$ python -q
>>> import numpy as np
>>> np.set_printoptions(suppress=True, linewidth=140)
>>> J = np.array([[3, -2, 3, 3], [3, 3, -2, 3], [3, 3, 3, -2], [-2, 3, 3, 3]])
>>> print(np.round(np.linalg.norm(J) ** 2 / np.linalg.norm(J, 2) ** 2, 3))
2.531
>>> print(np.linalg.norm(J, axis=1).argmax())
0
>>> print(np.round(np.linalg.norm(J, axis=1), 3))
[5.568 5.568 5.568 5.568]
>>> print(np.round(np.linalg.norm(J[2] - J[1]), 3))
7.071
>>> print(np.round(np.linalg.norm(J[2], 1), 3), np.round(np.linalg.norm(J[2], np.inf), 3))
11.0 3.0
>>> print(round(np.linalg.norm(J, "nuc"), 3))
22.0
>>> print(round(np.linalg.norm(J, 2), 3))
7.0
>>> gram = J.T @ J
>>> print(np.round(np.linalg.svd(J, compute_uv=False) ** 2, 3))
[49. 25. 25. 25.]
>>> print((J @ J.T).shape)
(4, 4)
>>> print(gram)
[[31  6  6  6]
 [ 6 31  6  6]
 [ 6  6 31  6]
 [ 6  6  6 31]]
>>> print(np.round(np.linalg.eigvalsh(gram)[::-1], 3))
[49. 25. 25. 25.]
>>> Q, R = np.linalg.qr(J)
>>> print(round(float(abs(R[0, 0])), 3), round(float(np.linalg.norm(J[:, 0])), 3))
5.568 5.568
>>> print(np.round(np.abs(np.diag(R)), 3))
[5.568 5.462 5.39  5.337]
>>> print(np.round(np.trace(Q @ Q.T), 3))
4.0
>>> print(Q.round(3))
[[-0.539  0.472 -0.526  0.457]
 [-0.539 -0.443  0.552  0.457]
 [-0.539 -0.443 -0.376 -0.61 ]
 [ 0.359 -0.62  -0.526  0.457]]
>>> print(Q.shape, R.shape)
(4, 4) (4, 4)
>>> print(np.allclose(R.T @ R, J.T @ J))
True
>>> arr = np.array([[-3, -9, 0, 0], [-6, 4, 0, 0], [0, 0, -3, -9], [0, 0, -6, 4]])
>>> print(arr)
[[-3 -9  0  0]
 [-6  4  0  0]
 [ 0  0 -3 -9]
 [ 0  0 -6  4]]
>>> x = np.array([-3, 2, 3, 2])
>>> target = J @ x
>>> c, lr = np.zeros(4), 1 / np.linalg.norm(J, 2) ** 2
>>> for i in range(25):
...     c -= lr * J.T @ (J @ c - target)
...     if i % 5 == 0: print(i, round(np.linalg.norm(J @ c - target), 3))
... 
0 11.487
5 0.324
10 0.009
15 0.0
20 0.0
>>> print(round(float(np.linalg.cond(J)), 3))
1.4
>>> print(c.round(3))
[-3.  2.  3.  2.]
